$ ipython --no-banner

In [1]: import numpy as np

In [2]: np.set_printoptions(precision=2, suppress=True, linewidth=200, sign=" ")

In [3]: X = np.loadtxt("case16.csv", delimiter=",")

In [4]: X
Out[4]: 
array([[ 0.99, -0.03, -0.05, -0.01, -0.06, -0.06, -0.05, -0.03, -0.06],
       [-0.03,  0.92, -0.14, -0.03, -0.19, -0.19, -0.14, -0.08, -0.19],
       [-0.05, -0.14,  0.77, -0.05, -0.32, -0.32, -0.23, -0.14, -0.32],
       [-0.01, -0.03, -0.05,  0.99, -0.06, -0.06, -0.05, -0.03, -0.06],
       [-0.06, -0.19, -0.32, -0.06,  0.55, -0.45, -0.32, -0.19, -0.45],
       [-0.06, -0.19, -0.32, -0.06, -0.45,  0.55, -0.32, -0.19, -0.45],
       [-0.05, -0.14, -0.23, -0.05, -0.32, -0.32,  0.77, -0.14, -0.32],
       [-0.03, -0.08, -0.14, -0.03, -0.19, -0.19, -0.14,  0.92, -0.19],
       [-0.06, -0.19, -0.32, -0.06, -0.45, -0.45, -0.32, -0.19,  0.55]])

In [5]: # keeps lengths

In [6]: u = np.array([3, 1])

In [7]: np.convolve(X[2], u)
Out[7]: array([-0.14, -0.46,  2.17,  0.63, -1.01, -1.29, -1.01, -0.65, -1.11, -0.32])

In [8]: np.cross(X[2, :3], X[4, :3])
Out[8]: array([ 0.19, -0.06,  0.  ])

In [9]: np.correlate(X[2], X[4], "full")
Out[9]: array([ 0.02,  0.07, -0.31, -0.06, -0.06, -0.2 ,  0.74,  0.34,  0.  , -0.07,  0.12,  0.25, -0.01,  0.13,  0.15,  0.07,  0.02])

In [10]: A = np.loadtxt("layer8.csv", delimiter=",")

In [11]: A
Out[11]: 
array([[ 1.,  4., -1.,  2.,  0., -1.,  3., -2.,  5.,  3., -1.,  2.,  0.,  3.,  5.],
       [ 0.,  5., -3., -1., -2., -2., -4.,  2.,  4.,  4., -1.,  3.,  0.,  0., -1.],
       [ 0.,  0., -1.,  5., -1.,  4.,  4., -3., -5.,  2.,  5., -1., -4.,  4.,  3.],
       [ 0.,  0.,  0.,  1., -4., -4.,  4.,  5.,  0.,  2., -4.,  5.,  2., -2.,  3.],
       [ 0.,  0.,  0.,  0., -2., -4.,  5.,  0.,  1.,  5., -2., -4., -4., -1., -2.],
       [ 0.,  0.,  0.,  0.,  0.,  0.,  5.,  5., -4., -3.,  4.,  5.,  5.,  0.,  4.],
       [ 0.,  0.,  0.,  0.,  0.,  0.,  3.,  0., -5.,  3.,  2.,  0.,  2., -4.,  4.],
       [ 0.,  0.,  0.,  0.,  0.,  0.,  0.,  5.,  3., -4., -2.,  1., -3.,  5.,  4.],
       [ 0.,  0.,  0.,  0.,  0.,  0.,  0.,  0.,  0.,  5.,  3.,  0., -4.,  3.,  4.],
       [ 0.,  0.,  0.,  0.,  0.,  0.,  0.,  0.,  0.,  2., -1., -4., -1.,  5., -5.],
       [ 0.,  0.,  0.,  0.,  0.,  0.,  0.,  0.,  0.,  0., -1., -3., -2.,  3., -2.],
       [ 0.,  0.,  0.,  0.,  0.,  0.,  0.,  0.,  0.,  0.,  0.,  1., -4., -1., -1.],
       [ 0.,  0.,  0.,  0.,  0.,  0.,  0.,  0.,  0.,  0.,  0.,  0.,  5., -2., -4.],
       [ 0.,  0.,  0.,  0.,  0.,  0.,  0.,  0.,  0.,  0.,  0.,  0.,  0.,  4.,  3.],
       [ 0.,  0.,  0.,  0.,  0.,  0.,  0.,  0.,  0.,  0.,  0.,  0.,  0.,  0., -1.]])

In [12]: # null space of dimension 1

In [13]: A2 = np.array([[2, -3],
    ...:     [1, -3],
    ...:     [-1, 1],
    ...:     [-3, 1],
    ...:     [3, 0],
    ...:     [2, 3],
    ...:     [-1, 2],
    ...:     [2, 2],
    ...:     [-3, -2],
    ...:     [-3, -3],
    ...:     [-2, -1],
    ...:     [1, 2],
    ...:     [3, 1],
    ...:     [-2, -1],
    ...:     [-1, -2]])

In [14]: np.einsum("ik,kj->ji", A, A2)
Out[14]: 
array([[-39.,  -9., -44.,  -3., -45.,  34.,   9.,  -5., -43., -16., -11.,  -8.,  23., -11.,   1.],
       [-42., -40.,   1.,  13., -24.,  40.,   3.,   4., -33.,  -9.,  -6.,   1.,  15., -10.,   2.]])

In [15]: np.einsum("ij,ij->i", A, A)
Out[15]: array([ 109.,  106.,  164.,  136.,  112.,  157.,   83.,  105.,   75.,   72.,   27.,   19.,   45.,   25.,    1.])

In [16]: np.linalg.matrix_rank(np.vstack([A, A2.T]))
Out[16]: np.int64(15)

In [17]: np.linalg.matrix_rank(A @ A2)
Out[17]: np.int64(2)

In [18]: t3 = np.stack([A, 4 * A, A[::-1]])

In [19]: np.einsum("bij,cij->bc", t3, t3)
Out[19]: 
array([[ 1236.,  4944.,   -29.],
       [ 4944., 19776.,  -116.],
       [  -29.,  -116.,  1236.]])

In [20]: np.linalg.matrix_rank(t3.reshape(3, -1))
Out[20]: np.int64(2)

In [21]: t3.shape
Out[21]: (3, 15, 15)

In [22]: np.argsort(-np.linalg.norm(A, axis=0).round(6), kind="stable")[:3]
Out[22]: array([ 14,  12,  13])

In [23]: [round(float(x), 2) for x in np.linalg.svd(A, compute_uv=False)[:3]]
Out[23]: [17.45, 16.33, 15.22]

In [24]: np.linalg.cond(A) > 100
Out[24]: np.True_

In [25]: feats = np.load("mat.npy")

In [26]: feats
Out[26]: 
array([[  8,   1,  -7, -23,  14, -12,  22, -19,   0],
       [ -8,   6,   1,  -4,   7,   5,   9,  -1,  -5],
       [-11,  14,  -6, -12,  16,   8,  12,  -5,   3],
       [-16,  18, -20, -20,   8,   4,   4, -10,   5],
       [  0,  -3, -18,  -5,  15,  -3,   3,   7,   5],
       [ 14, -15,   9,   2,   9,   8,   4,  -6,   7],
       [-12,   9,  -8, -13,   8,  -2,  17,  -5,  -6],
       [  0,  -1,  -1,   0,   4,   8,   2,  -4,  -1],
       [  6,  -2,   6,  -9,  -2,  -8,   2,  -9,  -8],
       [  6,  -2,   6,  -9,  -2,  -8,   2,  -9,  -8],
       [-13,  10, -13, -12,  -1,   1,   1,  -6,  -3],
       [ -3,   8,  -7,  -8,   9,   3,   3,  -4,   8],
       [ -5,  13, -17,  -4,  21,   6,  12,  -6,  16],
       [  4,  -9, -13, -27,  10,  -5,   8, -12, -14],
       [  2,  -9,  -9,  -9,   7,   2,  -4,   5,  -4],
       [-10,  12,  -8,   0,  15,   0,  16,   1,   4],
       [ -7,  11, -16, -17,  10,  -4,  11,  -8,   7],
       [ 14, -15,   9,   2,   9,   8,   4,  -6,   7],
       [-13,  10, -13, -12,  -1,   1,   1,  -6,  -3],
       [  1,  -2,   4,  -1,  13,   5,  18,  -3,  -4],
       [ -3,   8,  -7,  -8,   9,   3,   3,  -4,   8],
       [ 11,  -9,  12, -10,   1,   0,  -3, -13,  -2],
       [ 11,  -9,  12, -10,   1,   0,  -3, -13,  -2],
       [-11,  13,  -7, -12,  20,  16,  14,  -9,   2],
       [-13,  20, -15,  -8,  24,   3,  19,  -3,  12],
       [  5,  -7,   6,  -1,   3,   8,  -5,  -4,   6],
       [  0,   0,   0,   0,   0,   0,   0,   0,   0],
       [  8,  -9, -13, -14,  22,   5,   8,  -1,   5],
       [-10,   0, -17, -22,  15,   0,  13,   0, -10],
       [  6,  -2,   6,  -9,  -2,  -8,   2,  -9,  -8],
       [  4,  -6, -22, -23,  23,  -2,  16,  -5,   4],
       [ -1, -11,  -3, -14,  21,  23,   2,  -4,  -4],
       [  2,   1,  -3, -18,  -1, -15,  10, -13,  -9],
       [ -8,   6,   1,  -4,   7,   5,   9,  -1,  -5],
       [ -4,   0,   2,  -4,   1,  16, -12,  -6,   4],
       [ -4,   3,  -9,  -9,   1,  -7,   8,  -4,  -1],
       [  0,   0,   0,   0,   0,   0,   0,   0,   0],
       [ -2,   6,  -9,   4,   8,  -5,   7,   2,   9],
       [  7,  -2,  -6,   7,  14,  -5,  16,   0,  10],
       [ -2,   6,  -9,   4,   8,  -5,   7,   2,   9],
       [  6,  -2,   6,  -9,  -2,  -8,   2,  -9,  -8],
       [  9,  -8,   3,   3,   6,   0,   9,  -2,   1],
       [ -9,  15,  -9, -30,  15,  -7,  22, -18,  -6],
       [  5,  -5,  -6,  -6,   7,  -7,  17,  -6,   0],
       [  4,  -6, -22, -23,  23,  -2,  16,  -5,   4],
       [ -3,  -2, -23, -15,  29,  -5,  29,   0,   0],
       [  0,   0,   0,   0,   0,   0,   0,   0,   0]])

In [27]: gram = np.cov(feats, rowvar=False)

In [28]: feats.std(axis=0)
Out[28]: array([ 7.74,  8.6 ,  9.35,  8.71,  8.29,  7.25,  8.19,  5.31,  6.43])

In [29]: np.argwhere(np.triu(np.abs(np.corrcoef(feats.T)) > 0.8, 1))
Out[29]: array([[ 0,  1]])

In [30]: gram.shape
Out[30]: (9, 9)

In [31]: np.linalg.eigvalsh(gram)[::-1]
Out[31]: array([ 228.66,  111.59,   95.8 ,   56.98,   40.4 ,   27.51,    4.27,    1.51,    0.55])

In [32]: t3 = np.stack([feats, 2 * feats, feats[::-1]])

In [33]: np.linalg.norm(t3, axis=(1, 2))
Out[33]: array([ 196.86,  393.72,  196.86])

In [34]: t3.shape
Out[34]: (3, 47, 9)

In [35]: np.linalg.matrix_rank(t3)
Out[35]: array([ 9,  9,  9])

In [36]: (t3 @ feats.T).shape
Out[36]: (3, 47, 47)

In [37]: np.einsum("bij,cij->bc", t3, t3)
Out[37]: 
array([[  38753,   77506,   11622],
       [  77506,  155012,   23244],
       [  11622,   23244,   38753]])

In [38]: np.linalg.matrix_rank(t3.reshape(3, -1))
Out[38]: np.int64(2)

In [39]: A2 = np.c_[feats[:, :2] @ np.array([[2, 1], [-2, 0]]), np.array([-1, 2, 0, 3, -1, 3, -2, 1, -3, -2, 2, -1, -3, 3, 2, 1, -3, 2, 0, -3, 2, -2, -1, 2, 2, -2, -3, -3, -1, -1, 3, -3, 3, -3, 2, -1, -3, -3, 2, -2, -1, 0, -2, 0, 0, 2, -2])]

In [40]: A2
Out[40]: 
array([[ 14,   8,  -1],
       [-28,  -8,   2],
       [-50, -11,   0],
       [-68, -16,   3],
       [  6,   0,  -1],
       [ 58,  14,   3],
       [-42, -12,  -2],
       [  2,   0,   1],
       [ 16,   6,  -3],
       [ 16,   6,  -2],
       [-46, -13,   2],
       [-22,  -3,  -1],
       [-36,  -5,  -3],
       [ 26,   4,   3],
       [ 22,   2,   2],
       [-44, -10,   1],
       [-36,  -7,  -3],
       [ 58,  14,   2],
       [-46, -13,   0],
       [  6,   1,  -3],
       [-22,  -3,   2],
       [ 40,  11,  -2],
       [ 40,  11,  -1],
       [-48, -11,   2],
       [-66, -13,   2],
       [ 24,   5,  -2],
       [  0,   0,  -3],
       [ 34,   8,  -3],
       [-20, -10,  -1],
       [ 16,   6,  -1],
       [ 20,   4,   3],
       [ 20,  -1,  -3],
       [  2,   2,   3],
       [-28,  -8,  -3],
       [ -8,  -4,   2],
       [-14,  -4,  -1],
       [  0,   0,  -3],
       [-16,  -2,  -3],
       [ 18,   7,   2],
       [-16,  -2,  -2],
       [ 16,   6,  -1],
       [ 34,   9,   0],
       [-48,  -9,  -2],
       [ 20,   5,   0],
       [ 20,   4,   0],
       [ -2,  -3,   2],
       [  0,   0,  -2]])

In [41]: np.linalg.matrix_rank(np.c_[feats, A2])
Out[41]: np.int64(10)

In [42]: np.round(np.linalg.lstsq(feats, A2[:, 0])[0], 2) + 0
Out[42]: array([ 2., -2.,  0.,  0.,  0.,  0.,  0.,  0.,  0.])

In [43]: u = np.array([1, -2, 1])

In [44]: np.array([np.convolve(row, u, "same") for row in A2])
Out[44]: 
array([[ -20,   -3,   10],
       [  48,  -10,  -12],
       [  89,  -28,  -11],
       [ 120,  -33,  -22],
       [ -12,    5,    2],
       [-102,   33,    8],
       [  72,  -20,   -8],
       [  -4,    3,   -2],
       [ -26,    1,   12],
       [ -26,    2,   10],
       [  79,  -18,  -17],
       [  41,  -17,   -1],
       [  67,  -29,    1],
       [ -48,   21,   -2],
       [ -42,   20,   -2],
       [  78,  -23,  -12],
       [  65,  -25,   -1],
       [-102,   32,   10],
       [  79,  -20,  -13],
       [ -11,    1,    7],
       [  41,  -14,   -7],
       [ -69,   16,   15],
       [ -69,   17,   13],
       [  85,  -24,  -15],
       [ 119,  -38,  -17],
       [ -43,   12,    9],
       [   0,   -3,    6],
       [ -60,   15,   14],
       [  30,   -1,   -8],
       [ -26,    3,    8],
       [ -36,   15,   -2],
       [ -41,   19,    5],
       [  -2,    1,   -4],
       [  48,  -15,   -2],
       [  12,    2,   -8],
       [  24,   -7,   -2],
       [   0,   -3,    6],
       [  30,  -15,    4],
       [ -29,    6,    3],
       [  30,  -14,    2],
       [ -26,    3,    8],
       [ -59,   16,    9],
       [  87,  -32,   -5],
       [ -35,   10,    5],
       [ -36,   12,    4],
       [   1,    6,   -7],
       [   0,   -2,    4]])

In [45]: np.polyval(u, A2[20])
Out[45]: array([ 529,   16,    1])

In [46]: np.cross(A2[20, :3], A2[2, :3])
Out[46]: array([  22, -100,   92])

In [47]: cen = feats - feats.mean(axis=0)

In [48]: left, sigma, VT = np.linalg.svd(cen, full_matrices=False)

In [49]: np.linalg.matrix_rank(cen)
Out[49]: np.int64(9)

In [50]: round(float((sigma ** 2).sum() ** 2 / (sigma ** 4).sum()), 2)
Out[50]: 4.04

In [51]: np.round(cen.mean(axis=0), 2) + 0
Out[51]: array([ 0.,  0.,  0.,  0.,  0.,  0.,  0.,  0.,  0.])

In [52]: sigma
Out[52]: array([ 102.56,   71.65,   66.38,   51.2 ,   43.11,   35.57,   14.01,    8.34,    5.03])

In [53]: VT[0] * np.sign(VT[0, np.abs(VT[0]).argmax()])
Out[53]: array([ 0.35, -0.37,  0.56,  0.32, -0.4 ,  0.03, -0.4 , -0.01, -0.09])

In [54]: data = np.load("x.npy")

In [55]: data
Out[55]: 
array([[  1,  -1,   1,  -1],
       [  1,   0,   0,   0],
       [  1,   1,   1,   1],
       [  1,   2,   4,   8],
       [  1,   3,   9,  27],
       [  1,   4,  16,  64],
       [  1,   5,  25, 125],
       [  1,   6,  36, 216],
       [  1,   7,  49, 343],
       [  1,   8,  64, 512]])

In [56]: rng = np.random.default_rng(3599)

In [57]: A2 = feats + rng.integers(-2, 3, (47, 6)) @ rng.integers(-2, 3, (6, 9))

In [58]: A2
Out[58]: 
array([[  2,   6,  -1, -19,  21, -13,  16, -18,   0],
       [ -1,   0,   5,  -8,   9,   7,  14,  -1,   4],
       [-17,  18,  -6,  -4,  14,   6,  12,   3,  -1],
       [-19,  21, -20, -14,   9,   1,   3,  -7,   0],
       [ -7,   2, -14,   2,  18,  -7,   2,  11,   1],
       [ 18, -19,   5,  -2,   3,  12,   6,  -4,  13],
       [-20,  16, -15,  -9,   4,  -3,   8,  -4, -13],
       [  7,  -6,  -1,  -6,   4,  16,   2,  -5,   5],
       [ 10,  -6,   9, -13,  -1,  -8,   7, -11,  -3],
       [  0,   3,  11,  -1,   4, -18,   3,  -9, -15],
       [-13,   9,  -6, -10,   4,  -5,   5,  -5,   3],
       [ -9,  13,  -6,  -2,  11,  -1,   0,  -2,   3],
       [ -6,  14, -15,  -5,  24,   9,   5,  -5,  24],
       [  2,  -9, -15, -24,   4,  -4,  12,  -5, -15],
       [ -1,  -9,  -8,  -6,   3,  -2,   3,  10,  -4],
       [-14,  16,  -3,   0,  23,  -1,   8,  -3,   6],
       [ -5,   7, -12, -16,   8,  -5,  19,  -1,  16],
       [  9, -11,  11,   5,  12,   5,   0,  -6,   6],
       [ -8,   6, -11, -18,   0,   9,   1,  -7,   3],
       [  5,  -3,   6,  -5,  18,  15,  14,  -7,  -8],
       [  1,   7, -12, -16,   9,  12,  -6, -11,   9],
       [  9,  -6,  14,  -9,   7,  -1, -12, -15,   2],
       [ 11,  -9,  16,  -7,   4,  -1,   0, -11,  -4],
       [ -7,  13,  -7, -15,  26,  21,   8, -16,  -3],
       [-15,  20, -13,  -5,  23,   0,  20,   3,  20],
       [  2,  -6,  12,   3,   6,   4,  -2,   0,   9],
       [  1,   0,   4,   2,   5,  -1,   0,   0,   0],
       [ 11, -11, -11, -14,  24,   6,   9,   0,   8],
       [-12,   2, -24, -22,  10,   0,   8,   0, -11],
       [ 10,  -5,   6, -13,  -2,  -5,   3, -11,  -5],
       [  3,  -5, -19, -19,  26,  -5,  17,  -3,   3],
       [ -6,  -7,  -1,  -7,  23,  16,   5,  -3, -14],
       [  3,   0, -11, -19, -10, -10,  11, -10, -13],
       [-15,  12,   1,   1,   9,   4,   0,   2,  -5],
       [  2,  -6,   0,  -6,  -5,  14,   2,  -6,   0],
       [  4,  -3, -15, -18,  -5,   3,   8,  -6,   4],
       [  0,  -1,  -3,   1,  -6,   2,   5,   4,  -4],
       [ -7,   7, -10,  10,   2, -14,  11,  11,  17],
       [  5,  -1,  -4,  11,  15, -12,  20,   1,   8],
       [-13,  14,  -5,  16,  12, -16,   2,   9,  10],
       [  7,   0,   5, -13,   3,  -1,  -8, -16, -12],
       [ 12,  -9,   1,   1,   7,  -2,  10,  -8,  -4],
       [ -6,  15,  -8, -34,  20,   2,  16, -23, -10],
       [ 15, -12,  -9, -16,   5,   2,  18, -11,   5],
       [ -2,  -2, -10, -13,  33, -12,  20,  -1,   2],
       [  2,  -7, -26, -17,  23,  -8,  41,  -1,  -4],
       [  8,  -4,   1,  -5,   4,   8,   0,  -5,  -3]])

In [59]: np.linalg.matrix_rank(A2 - feats, tol=1e-8)
Out[59]: np.int64(6)
